>>> import numpy as np
>>> np.set_printoptions(precision=2, suppress=True, linewidth=140)
>>> Y = np.array([[1, 1], [1, -1]])
>>> rng = np.random.default_rng(90)
>>> J = np.kron(Y, np.kron(Y, Y))[rng.permutation(8)][:4]
>>> J
array([[ 1, -1,  1, -1,  1, -1,  1, -1],
       [ 1, -1,  1, -1, -1,  1, -1,  1],
       [ 1, -1, -1,  1,  1, -1, -1,  1],
       [ 1, -1, -1,  1, -1,  1,  1, -1]])
>>> T = np.stack([J, 3 * J, J[::-1]])
>>> np.linalg.matrix_rank(T.reshape(3, -1))
np.int64(2)
>>> (T @ J.T).shape
(3, 4, 4)
>>> T.shape
(3, 4, 8)
>>> np.linalg.norm(T, axis=(1, 2))
array([ 5.66, 16.97,  5.66])
>>> W1 = np.array([[1, 1, -2, 1, -2],
...     [-2, -2, 0, 0, 2],
...     [-1, -2, -2, 1, 0],
...     [2, 1, 0, -2, 2],
...     [1, 2, 2, 2, 2],
...     [1, -1, 2, -2, -2],
...     [0, 2, 0, -1, 1],
...     [-2, 0, 1, 2, 0]])
>>> b = np.array([0, 0, 8, 4, 4])
>>> H = np.maximum(J @ W1 + b, 0)
>>> H
array([[2, 5, 3, 9, 3],
       [0, 0, 5, 7, 0],
       [4, 7, 9, 9, 5],
       [8, 5, 7, 0, 0]])
>>> (H > 0).astype(int)
array([[1, 1, 1, 1, 1],
       [0, 0, 1, 1, 0],
       [1, 1, 1, 1, 1],
       [1, 1, 1, 0, 0]])
>>> C = np.array([[2, 6], [2, 6], [2, 9], [5, 5], [2, 2]])
>>> W1 @ C
array([[  1,  -5],
       [ -4, -20],
       [ -5, -31],
       [  0,  12],
       [ 24,  50],
       [-10,   4],
       [  1,   9],
       [  8,   7]])
>>> H @ C
array([[ 71, 120],
       [ 45,  80],
       [ 95, 202],
       [ 40, 141]])
>>> def softmax(z):
...     e = np.exp(z - z.max(axis=-1, keepdims=True))
...     return e / e.sum(axis=-1, keepdims=True)
... 
>>> softmax(J[0] + -2)
array([0.22, 0.03, 0.22, 0.03, 0.22, 0.03, 0.22, 0.03])
>>> softmax(J).sum(axis=1)
array([1., 1., 1., 1.])
>>> S = J @ J.T / np.sqrt(8)
>>> softmax(S)[0] @ J
array([ 1. , -1. ,  0.8, -0.8,  0.8, -0.8,  0.8, -0.8])
>>> labels = rng.integers(0, 3, 8)
>>> arr = (labels[:, None] == labels) * 2 + np.eye(8)
>>> arr
array([[3., 2., 0., 2., 0., 2., 0., 0.],
       [2., 3., 0., 2., 0., 2., 0., 0.],
       [0., 0., 3., 0., 0., 0., 2., 2.],
       [2., 2., 0., 3., 0., 2., 0., 0.],
       [0., 0., 0., 0., 3., 0., 0., 0.],
       [2., 2., 0., 2., 0., 3., 0., 0.],
       [0., 0., 2., 0., 0., 0., 3., 2.],
       [0., 0., 2., 0., 0., 0., 2., 3.]])
>>> L = np.linalg.cholesky(arr)
>>> np.linalg.eigvalsh(arr).min() > 0
np.True_
>>> round(np.prod(np.diag(L)) ** 2, 2), round(float(np.linalg.det(arr)), 2)
(np.float64(189.0), 189.0)
>>> arr / np.sqrt(np.outer(np.diag(arr), np.diag(arr)))
array([[1.  , 0.67, 0.  , 0.67, 0.  , 0.67, 0.  , 0.  ],
       [0.67, 1.  , 0.  , 0.67, 0.  , 0.67, 0.  , 0.  ],
       [0.  , 0.  , 1.  , 0.  , 0.  , 0.  , 0.67, 0.67],
       [0.67, 0.67, 0.  , 1.  , 0.  , 0.67, 0.  , 0.  ],
       [0.  , 0.  , 0.  , 0.  , 1.  , 0.  , 0.  , 0.  ],
       [0.67, 0.67, 0.  , 0.67, 0.  , 1.  , 0.  , 0.  ],
       [0.  , 0.  , 0.67, 0.  , 0.  , 0.  , 1.  , 0.67],
       [0.  , 0.  , 0.67, 0.  , 0.  , 0.  , 0.67, 1.  ]])
>>> L
array([[1.73, 0.  , 0.  , 0.  , 0.  , 0.  , 0.  , 0.  ],
       [1.15, 1.29, 0.  , 0.  , 0.  , 0.  , 0.  , 0.  ],
       [0.  , 0.  , 1.73, 0.  , 0.  , 0.  , 0.  , 0.  ],
       [1.15, 0.52, 0.  , 1.18, 0.  , 0.  , 0.  , 0.  ],
       [0.  , 0.  , 0.  , 0.  , 1.73, 0.  , 0.  , 0.  ],
       [1.15, 0.52, 0.  , 0.34, 0.  , 1.13, 0.  , 0.  ],
       [0.  , 0.  , 1.15, 0.  , 0.  , 0.  , 1.29, 0.  ],
       [0.  , 0.  , 1.15, 0.  , 0.  , 0.  , 0.52, 1.18]])
